% python3 -q
>>> import numpy as np
>>> np.set_printoptions(suppress=True, linewidth=200)
>>> rd = lambda a: np.round(a, 1) + 0
>>> other = np.array([[2, 3, 0]])
>>> W0 = other.T @ other
>>> W0
array([[4, 6, 0],
       [6, 9, 0],
       [0, 0, 0]])
>>> # 2 blocks once reordered
>>> Uu, s, VT = np.linalg.svd(W0)
>>> vecs = VT[:(s > 1e-8).sum()]
>>> rng = np.random.default_rng(270322)
>>> x = W0[2] + -2 * W0[0] + rng.integers(2) * np.eye(3)[0]
>>> x
array([ -8., -12.,   0.])
>>> np.allclose(vecs.T @ vecs @ x, x)
True
>>> rd(np.linalg.norm(x - vecs.T @ vecs @ x))
np.float64(0.0)
>>> rd(np.diag(vecs.T @ vecs))
array([0.3, 0.7, 0. ])
>>> np.linalg.matrix_rank(np.vstack([W0, x]))
np.int64(1)
>>> rank = np.linalg.matrix_rank(W0)
>>> rank
np.int64(1)
>>> N = np.linalg.svd(W0)[2][rank:].T
>>> N.shape
(3, 2)
>>> np.allclose(W0 @ N, 0)
True
>>> [int(np.linalg.matrix_rank(W0[:, :j + 1])) for j in range(3)]
[1, 1, 1]
>>> feats = np.loadtxt("w.csv", delimiter=",")
>>> rd(feats)
array([[ 3.6,  2.7,  5.4],
       [-0.4, -2. ,  3. ],
       [ 2. ,  0.8,  4.4],
       [ 3.8,  2.9,  5.5],
       [-1.4, -3.2,  2.4],
       [ 7.1,  6.9,  7.5],
       [ 8. ,  8. ,  8. ],
       [-4.9, -7.5,  0.3],
       [ 1.2, -0.2,  3.9],
       [-2.7, -4.9,  1.6],
       [-1.1, -2.9,  2.5],
       [ 2.5,  1.4,  4.7],
       [ 5.6,  5.2,  6.6],
       [11.4, 12. , 10. ],
       [ 3.7,  2.9,  5.4],
       [ 4.5,  3.8,  5.9],
       [11.3, 12. , 10. ],
       [12.6, 13.5, 10.8],
       [ 0.6, -0.8,  3.6],
       [ 1.5,  0.2,  4.1]])
>>> # rank 2
>>> np.unique(W0.round(6), axis=0).shape
(3, 3)
>>> gram = feats.T @ feats
>>> rd(np.linalg.eigvalsh(gram)[::-1])
array([1982.3,  157.3,    0. ])
>>> (feats @ feats.T).shape
(20, 20)
>>> np.linalg.matrix_rank(gram)
np.int64(2)
>>> rd(np.diag(gram))
array([672.7, 755.1, 711.8])
>>> rd(np.trace(gram)), rd((feats ** 2).sum())
(np.float64(2139.6), np.float64(2139.6))
>>> rd(gram)
array([[672.7, 696.9, 624.3],
       [696.9, 755.1, 580.5],
       [624.3, 580.5, 711.8]])
>>> rd(np.linalg.svd(feats, compute_uv=False) ** 2)
array([1982.3,  157.3,    0. ])
